$ python -q
>>> import numpy as np
>>> np.set_printoptions(precision=3, suppress=True, linewidth=160)
>>> arr = np.load("w.npy")
>>> arr
array([[ 1, -1,  1,  1, -1, -1, -2],
       [ 0,  1,  0, -2,  2,  1, -2],
       [ 0,  0,  1,  2, -1,  1,  2],
       [ 0,  0,  0,  0, -1,  2, -1],
       [ 0,  0,  0,  0, -1,  0,  2],
       [ 0,  0,  0,  0,  0, -2, -2],
       [ 0,  0,  0,  0,  0,  0,  1]])
>>> np.argsort(-np.linalg.norm(arr, axis=0).round(6), kind="stable")[:3]
array([6, 5, 3])
>>> np.linalg.matrix_rank(arr, rtol=0.1)
np.int64(6)
>>> np.linalg.cond(arr) > 100
np.True_
>>> [round(float(x), 3) for x in np.linalg.svd(arr, compute_uv=False)[:3]]
[5.297, 3.946, 2.883]
>>> arr @ arr
array([[ 1, -2,  2,  5, -4,  3, -1],
       [ 0,  1,  0, -2,  2, -5,  0],
       [ 0,  0,  1,  2, -2,  3, -2],
       [ 0,  0,  0,  0,  1, -4, -7],
       [ 0,  0,  0,  0,  1,  0,  0],
       [ 0,  0,  0,  0,  0,  4,  2],
       [ 0,  0,  0,  0,  0,  0,  1]])
>>> np.sort(np.linalg.eigvals(arr))
array([-2., -1.,  0.,  1.,  1.,  1.,  1.])
>>> [int(np.linalg.matrix_rank(np.linalg.matrix_power(arr, p))) for p in range(1, 8)]
[6, 6, 6, 6, 6, 6, 6]
>>> np.linalg.matrix_rank(arr - arr[0, 0] * np.eye(7))
np.int64(5)
>>> vec = np.array([3, -1, 0, 3, -3, 3, 2])
>>> print(arr @ np.ones(7))
[-2.  0.  5.  0.  1. -4.  1.]
>>> arr @ vec
array([  3, -14,  16,   7,   7, -10,   2])
>>> arr * vec
array([[ 3,  1,  0,  3,  3, -3, -4],
       [ 0, -1,  0, -6, -6,  3, -4],
       [ 0,  0,  0,  6,  3,  3,  4],
       [ 0,  0,  0,  0,  3,  6, -2],
       [ 0,  0,  0,  0,  3,  0,  4],
       [ 0,  0,  0,  0,  0, -6, -4],
       [ 0,  0,  0,  0,  0,  0,  2]])
>>> rng = np.random.default_rng(125)
>>> z = rng.permutation(7)
>>> z
array([3, 4, 5, 1, 6, 0, 2])
>>> B = arr[z][:, z]
>>> print(np.trace(B))
1
>>> np.diag(B)
array([ 0, -1, -2,  1,  1,  1,  1])
>>> J = np.load("layer10.npy")
>>> J
array([[ -1.,  -3.,   0.],
       [-12.,  -4.,  -6.],
       [ 24.,  15.,  11.]])
>>> G = J.T @ J
>>> np.linalg.svd(J, compute_uv=False) ** 2
array([1114.397,   13.596,    0.007])
>>> np.trace(G), (J ** 2).sum()
(np.float64(1128.0), np.float64(1128.0))
>>> print(np.diag(G))
[721. 250. 157.]
>>> print((J @ J.T).shape)
(3, 3)
